$ python3 -q
>>> import numpy as np
>>> from numpy import linalg as LA
>>> np.set_printoptions(precision=2, suppress=True, linewidth=100, sign=" ")
>>> arr = np.loadtxt("data.csv", delimiter=",")
>>> arr
array([[-1.,  1.,  1.,  1.,  1.],
       [ 1., -1.,  1.,  1.,  1.],
       [ 1.,  1., -1.,  1.,  1.],
       [ 1.,  1.,  1., -1.,  1.],
       [ 1.,  1.,  1.,  1., -1.]])
>>> Uu, s, VT = LA.svd(arr, full_matrices=False)
>>> np.round(VT @ VT.T, 2) + 0
array([[ 1.,  0.,  0.,  0.,  0.],
       [ 0.,  1.,  0.,  0.,  0.],
       [ 0.,  0.,  1.,  0.,  0.],
       [ 0.,  0.,  0.,  1.,  0.],
       [ 0.,  0.,  0.,  0.,  1.]])
>>> np.cumsum(s ** 2) / np.sum(s ** 2)
array([ 0.36,  0.52,  0.68,  0.84,  1.  ])
>>> np.allclose(Uu * s @ VT, arr)
True
>>> np.round(Uu.T @ arr @ VT.T, 2) + 0
array([[ 3.,  0.,  0.,  0.,  0.],
       [ 0.,  2.,  0.,  0.,  0.],
       [ 0.,  0.,  2.,  0.,  0.],
       [ 0.,  0.,  0.,  2.,  0.],
       [ 0.,  0.,  0.,  0.,  2.]])
>>> s
array([ 3.,  2.,  2.,  2.,  2.])
>>> s / s[0]
array([ 1.  ,  0.67,  0.67,  0.67,  0.67])
>>> Uu.shape, s.shape, VT.shape
((5, 5), (5,), (5, 5))
>>> ang = np.radians(36)
>>> R = np.eye(5)
>>> R[0, 0] = R[3, 3] = np.cos(ang)
>>> R[0, 3], R[3, 0] = -np.sin(ang), np.sin(ang)
>>> R
array([[ 0.81,  0.  ,  0.  , -0.59,  0.  ],
       [ 0.  ,  1.  ,  0.  ,  0.  ,  0.  ],
       [ 0.  ,  0.  ,  1.  ,  0.  ,  0.  ],
       [ 0.59,  0.  ,  0.  ,  0.81,  0.  ],
       [ 0.  ,  0.  ,  0.  ,  0.  ,  1.  ]])
>>> out = arr @ R.T
>>> np.abs(out - arr).max(axis=0)
array([ 0.78,  0.  ,  0.  ,  0.78,  0.  ])
>>> np.allclose(arr @ arr.T, out @ out.T)
True
>>> LA.svd(arr, compute_uv=False), LA.svd(out, compute_uv=False)
(array([ 3.,  2.,  2.,  2.,  2.]), array([ 3.,  2.,  2.,  2.,  2.]))
>>> out
array([[-1.4 ,  1.  ,  1.  ,  0.22,  1.  ],
       [ 0.22, -1.  ,  1.  ,  1.4 ,  1.  ],
       [ 0.22,  1.  , -1.  ,  1.4 ,  1.  ],
       [ 1.4 ,  1.  ,  1.  , -0.22,  1.  ],
       [ 0.22,  1.  ,  1.  ,  1.4 , -1.  ]])
>>> O, evecs = LA.qr(out[:, :4])[0], LA.qr(out[:, 4:])[0]
>>> s = LA.svd(O.T @ evecs, compute_uv=False)
>>> s
array([ 0.32])
>>> np.degrees(np.arccos(s.clip(0, 1)))
array([ 71.57])
>>> round(LA.norm(O @ O.T - evecs @ evecs.T, 2), 2)
np.float64(1.0)
>>> rng = np.random.default_rng(770)
>>> labels = rng.permutation(5)
>>> out = arr[:, labels] * rng.choice([-1, 1], 5)
>>> out
array([[-1.,  1.,  1.,  1., -1.],
       [-1.,  1.,  1., -1.,  1.],
       [-1., -1.,  1.,  1.,  1.],
       [-1.,  1., -1.,  1.,  1.],
       [ 1.,  1.,  1.,  1.,  1.]])
>>> Uu, _, VT = LA.svd(arr.T @ out)
>>> np.round(LA.lstsq(arr, out)[0], 2) + 0
array([[ 0.,  0.,  0.,  0.,  1.],
       [ 0.,  0.,  0.,  1.,  0.],
       [ 0.,  1.,  0.,  0.,  0.],
       [ 0.,  0.,  1.,  0.,  0.],
       [-1.,  0.,  0.,  0.,  0.]])
>>> labels
array([ 4,  2,  3,  1,  0])
>>> E = np.array([[0, 0, 2, 2, 3], [1, 0, 0, 2, 2], [1, 2, 3, 3, 3]])
>>> E
array([[ 0,  0,  2,  2,  3],
       [ 1,  0,  0,  2,  2],
       [ 1,  2,  3,  3,  3]])
>>> w1 = np.array([[-3, 0, -2, -2, 2],
...     [0, 2, -1, -1, -1],
...     [0, 3, -2, 0, 1],
...     [2, 2, -2, -3, -1],
...     [1, 3, 0, 1, 0]])
>>> coef = np.array([0, -2, -3, -1, 2])
>>> H = np.maximum(E @ w1 + coef, 0)
>>> LA.matrix_rank(H)
np.int64(3)
>>> H
array([[  7,  17,   0,   0,   2],
       [  3,   8,   0,   0,   2],
       [  6,  26,   0,   0,   2]])
>>> (H > 0).astype(int)
array([[ 1,  1,  0,  0,  1],
       [ 1,  1,  0,  0,  1],
       [ 1,  1,  0,  0,  1]])
>>> (H > 0).mean(axis=0)
array([ 1.,  1.,  0.,  0.,  1.])
>>> Z = np.array([[-3, -2, -2], [1, -3, 3], [-1, 0, 3], [0, -2, -3], [-1, -2, -2]])
>>> (H @ Z).round(6).argmax(axis=1)
array([ 2,  2,  2])
>>> A = np.load("arr.npy")
>>> A
array([[-0.67, -0.98,  0.15, -1.6 , -0.11],
       [-1.2 , -0.45,  0.34,  0.89, -1.21],
       [ 1.  , -1.24, -1.  ,  0.29, -0.6 ],
       [ 1.  ,  0.41,  1.07, -0.49, -1.21],
       [ 0.33, -1.06,  1.31,  0.57,  0.85]])
>>> out = arr / LA.norm(arr, axis=1, keepdims=True)
>>> C2 = out @ out.T
>>> np.argwhere(np.triu(np.abs(C2) > 0.95, 1))
array([], shape=(0, 2), dtype=int64)
>>> (C2 - 2 * np.eye(5)).round(6).argmax(axis=1)
array([ 1,  0,  0,  0,  0])
>>> C2[4]
array([ 0.2,  0.2,  0.2,  0.2,  1. ])
>>> np.round(np.degrees(np.arccos(np.clip(C2[4, 3], -1, 1))), 2)
np.float64(78.46)
>>> (np.abs(C2) > 0.9).astype(int)
array([[ 1,  0,  0,  0,  0],
       [ 0,  1,  0,  0,  0],
       [ 0,  0,  1,  0,  0],
       [ 0,  0,  0,  1,  0],
       [ 0,  0,  0,  0,  1]])
